% python3 -q
>>> import numpy as np
>>> np.set_printoptions(precision=1, suppress=True, linewidth=160, sign=" ")
>>> K = np.load("mat.npy")
>>> K
array([[  1.9,   1.4,  -1.1],
       [ -0.3,  -0.5,   0.1],
       [ -8.2,  -7.1,   4.5],
       [ -0.2,  -0.3,   0.1],
       [ 10.1,   8.6,  -5.9],
       [  7.6,   6.7,  -4.4],
       [-13.7, -11.8,   8. ],
       [ -8.8,  -7.3,   4.9],
       [ -2.8,  -2.6,   1.8],
       [  5.9,   5. ,  -3.2],
       [ -6.2,  -5.7,   3.5],
       [  0.9,   0.7,  -0.5],
       [ -2.9,  -2.6,   1.7],
       [ -7.1,  -6. ,   4. ],
       [-14. , -12. ,   8.1],
       [  0.5,   0.5,  -0.3],
       [  2.2,   1.9,  -1.2],
       [  2.7,   2.4,  -1.5],
       [  8.3,   7.1,  -4.7]])
>>> Q, r_ = np.linalg.qr(K)
>>> np.abs(np.diag(r_))
array([ 30.2,   0.7,   0.4])
>>> Q @ r_
array([[  1.9,   1.4,  -1.1],
       [ -0.3,  -0.5,   0.1],
       [ -8.2,  -7.1,   4.5],
       [ -0.2,  -0.3,   0.1],
       [ 10.1,   8.6,  -5.9],
       [  7.6,   6.7,  -4.4],
       [-13.7, -11.8,   8. ],
       [ -8.8,  -7.3,   4.9],
       [ -2.8,  -2.6,   1.8],
       [  5.9,   5. ,  -3.2],
       [ -6.2,  -5.7,   3.5],
       [  0.9,   0.7,  -0.5],
       [ -2.9,  -2.6,   1.7],
       [ -7.1,  -6. ,   4. ],
       [-14. , -12. ,   8.1],
       [  0.5,   0.5,  -0.3],
       [  2.2,   1.9,  -1.2],
       [  2.7,   2.4,  -1.5],
       [  8.3,   7.1,  -4.7]])
>>> Q.round(1) + 0
array([[-0.1, -0.3, -0.1],
       [ 0. , -0.4, -0.2],
       [ 0.3, -0.1, -0.5],
       [ 0. , -0.2, -0.1],
       [-0.3, -0.1, -0.3],
       [-0.3,  0.2, -0.1],
       [ 0.5,  0. ,  0.3],
       [ 0.3,  0.4, -0.3],
       [ 0.1, -0.3,  0.4],
       [-0.2, -0.1,  0.4],
       [ 0.2, -0.5, -0.2],
       [ 0. , -0.1,  0. ],
       [ 0.1, -0.2,  0.1],
       [ 0.2,  0.2, -0.1],
       [ 0.5,  0. ,  0.2],
       [ 0. ,  0.1,  0. ],
       [-0.1,  0. ,  0.1],
       [-0.1,  0.1,  0.1],
       [-0.3, -0.1,  0.1]])
>>> Y = np.c_[K[:, :2] @ np.array([[-2, -5], [8, -5]]), np.array([2, 2, 0, 0, 1, 3, 1, 2, 3, 2, 0, 1, 0, 0, 2, 3, 0, 0, 0])]
>>> Y
array([[  7.4, -16.5,   2. ],
       [ -3.4,   4. ,   2. ],
       [-40.4,  76.5,   0. ],
       [ -2. ,   2.5,   0. ],
       [ 48.6, -93.5,   1. ],
       [ 38.4, -71.5,   3. ],
       [-67. , 127.5,   1. ],
       [-40.8,  80.5,   2. ],
       [-15.2,  27. ,   3. ],
       [ 28.2, -54.5,   2. ],
       [-33.2,  59.5,   0. ],
       [  3.8,  -8. ,   1. ],
       [-15. ,  27.5,   0. ],
       [-33.8,  65.5,   0. ],
       [-68. , 130. ,   2. ],
       [  3. ,  -5. ,   3. ],
       [ 10.8, -20.5,   0. ],
       [ 13.8, -25.5,   0. ],
       [ 40.2, -77. ,   0. ]])
>>> np.round(np.linalg.norm(Y - K @ np.linalg.lstsq(K, Y)[0], axis=0), 1) + 0
array([ 0. ,  0. ,  6.9])
>>> np.round(np.linalg.lstsq(K, Y[:, 0])[0], 1) + 0
array([-2.,  8.,  0.])
>>> np.round(np.linalg.norm(np.linalg.qr(K)[0].T @ Y, axis=0) ** 2 / ((Y ** 2).sum(axis=0) + 1e-12), 1) + 0
array([ 1.,  1.,  0.])
>>> lab = K[:, 1] > np.median(K[:, 1])
>>> r0 = K[lab].mean(axis=0) - K[~lab].mean(axis=0)
>>> np.argsort(-np.abs(r0).round(6), kind="stable")
array([ 0,  1,  2])
>>> ((K - K.mean(axis=0)) @ r0 > 0).astype(int)
array([ 1,  1,  0,  1,  1,  1,  0,  0,  0,  1,  0,  1,  0,  0,  0,  1,  1,  1,  1])
>>> round((((K - K.mean(axis=0)) @ r0 > 0) == lab).mean(), 1)
np.float64(0.9)
>>> print(lab.astype(int))
[ 1  0  0  0  1  1  0  0  0  1  0  1  0  0  0  1  1  1  1]
>>> cent = K[[18, 14]].astype(float)
>>> for _ in range(7):
...     lab = np.linalg.norm(K[:, None] - cent, axis=-1).argmin(axis=1)
...     cent = np.array([K[lab == j].mean(axis=0) for j in range(2)])
... 
>>> lab
array([ 0,  0,  1,  0,  0,  0,  1,  1,  1,  0,  1,  0,  1,  1,  1,  0,  0,  0,  0])
>>> np.bincount(lab)
array([ 11,   8])
>>> print(cent[1] - cent[0])
[-11.6  -9.9   6.6]
>>> vec = np.array([1, -5, -2])
>>> y = K @ vec
>>> np.round(np.linalg.pinv(K) @ K, 1) + 0
array([[ 1.,  0.,  0.],
       [ 0.,  1.,  0.],
       [ 0.,  0.,  1.]])
>>> y
array([ -2.9,   2. ,  18.3,   1.1, -21.1, -17.1,  29.3,  17.9,   6.6, -12.7,  15.3,  -1.6,   6.7,  14.9,  29.8,  -1.4,  -4.9,  -6.3, -17.8])
>>> rng = np.random.default_rng(68205)
>>> y = y + 0.1 * rng.normal(size=19)
>>> y
array([ -3. ,   2. ,  18.4,   1.2, -21.1, -17.2,  29.2,  17.9,   6.4, -12.8,  15.2,  -1.4,   6.7,  14.9,  29.7,  -1.6,  -4.8,  -6.2, -17.8])
>>> coef, *_ = np.linalg.lstsq(K, y)
>>> np.round(K.T @ (y - K @ coef), 1) + 0
array([ 0.,  0.,  0.])
>>> coef
array([ 0.8, -4.9, -2.3])
>>> F = np.array([[0.0, 0.0, 7.0, 2.0],
...     [0.0, 0.0, 0.0, 0.0],
...     [7.0, 0.0, 0.0, 0.0],
...     [2.0, 0.0, 0.0, 0.0]])
>>> F
array([[ 0.,  0.,  7.,  2.],
       [ 0.,  0.,  0.,  0.],
       [ 7.,  0.,  0.,  0.],
       [ 2.,  0.,  0.,  0.]])
>>> np.round(np.poly(F), 1) + 0
array([  1.,   0., -53.,   0.,   0.])
>>> print(np.round(np.linalg.det(F[::-1]), 1))
0.0
